$ ipython --no-banner

In [1]: import numpy as np

In [2]: np.set_printoptions(precision=2, suppress=True, linewidth=100)

In [3]: tidy = lambda a: np.round(a, 2) + 0

In [4]: Y = np.array([[1, 1, 1],
   ...:     [1, 1, 2],
   ...:     [2, 2, 2],
   ...:     [2, 0, 1],
   ...:     [2, 0, 2],
   ...:     [1, 1, 1],
   ...:     [2, 2, 2],
   ...:     [2, 0, 0]])

In [5]: W2 = np.array([[-3, 0, -2, 1], [-2, -3, 3, 3], [3, -2, 1, -2]])

In [6]: rng = np.random.default_rng(86)

In [7]: mat = Y @ W2 + 0.1 * rng.normal(size=(8, 4))

In [8]: tidy(mat)
Out[8]: 
array([[ -2.16,  -5.03,   2.07,   2.07],
       [  0.92,  -6.95,   3.04,   0.01],
       [ -3.98, -10.13,   3.99,   3.98],
       [ -2.84,  -1.99,  -3.25,   0.12],
       [  0.17,  -4.  ,  -1.83,  -1.91],
       [ -1.99,  -5.16,   1.89,   2.  ],
       [ -3.98, -10.  ,   3.9 ,   3.89],
       [ -5.96,   0.14,  -3.94,   1.94]])

In [9]: np.linalg.matrix_rank(mat, rtol=0.1)
Out[9]: np.int64(3)

In [10]: print(tidy(np.abs(np.linalg.svd(mat)[2][-1])))
[0.54 0.11 0.43 0.71]

In [11]: tidy(np.linalg.norm(mat, 2) / np.linalg.norm(mat))
Out[11]: np.float64(0.89)

In [12]: hat = mat @ np.linalg.solve(mat.T @ mat, mat.T)

In [13]: tidy(np.diag(hat))
Out[13]: array([0.14, 0.46, 0.4 , 0.8 , 0.71, 0.19, 0.37, 0.92])

In [14]: Y = np.array([[-0.3, -0.3, 0.6],
    ...:     [2.1, 0.7, 0.3],
    ...:     [-1.3, 0.1, 0.0],
    ...:     [-0.5, 0.0, -0.2],
    ...:     [-1.6, 0.2, 0.5]])

In [15]: W2 = np.array([[-0.6, -0.7, -0.7, 0.4, -1.4, -1.3, 0.6, -0.9, -0.3],
    ...:     [0.6, -0.9, 0.1, 0.9, -0.8, -0.1, 0.5, 0.6, -0.5],
    ...:     [-1.5, -0.4, -1.1, 0.8, 0.4, 0.5, -2.0, 1.0, -0.9]])

In [16]: A = Y @ W2

In [17]: tidy(A)
Out[17]: 
array([[-0.9 ,  0.24, -0.48,  0.09,  0.9 ,  0.72, -1.53,  0.69, -0.3 ],
       [-1.29, -2.22, -1.73,  1.71, -3.38, -2.65,  1.01, -1.17, -1.25],
       [ 0.84,  0.82,  0.92, -0.43,  1.74,  1.68, -0.73,  1.23,  0.34],
       [ 0.6 ,  0.43,  0.57, -0.36,  0.62,  0.55,  0.1 ,  0.25,  0.33],
       [ 0.33,  0.74,  0.59, -0.06,  2.28,  2.31, -1.86,  2.06, -0.07]])

In [18]: left, sv, vt = np.linalg.svd(A)

In [19]: V = vt[:(sv > 1e-8).sum()]

In [20]: vec = A[1] + -1 * A[4] + rng.integers(2) * np.eye(9)[2]

In [21]: tidy(vec)
Out[21]: array([-1.62, -2.96, -1.32,  1.77, -5.66, -4.96,  2.87, -3.23, -1.18])

In [22]: np.linalg.matrix_rank(np.vstack([A, vec]))
Out[22]: np.int64(4)

In [23]: tidy(np.linalg.norm(vec - V.T @ V @ vec))
Out[23]: np.float64(0.87)
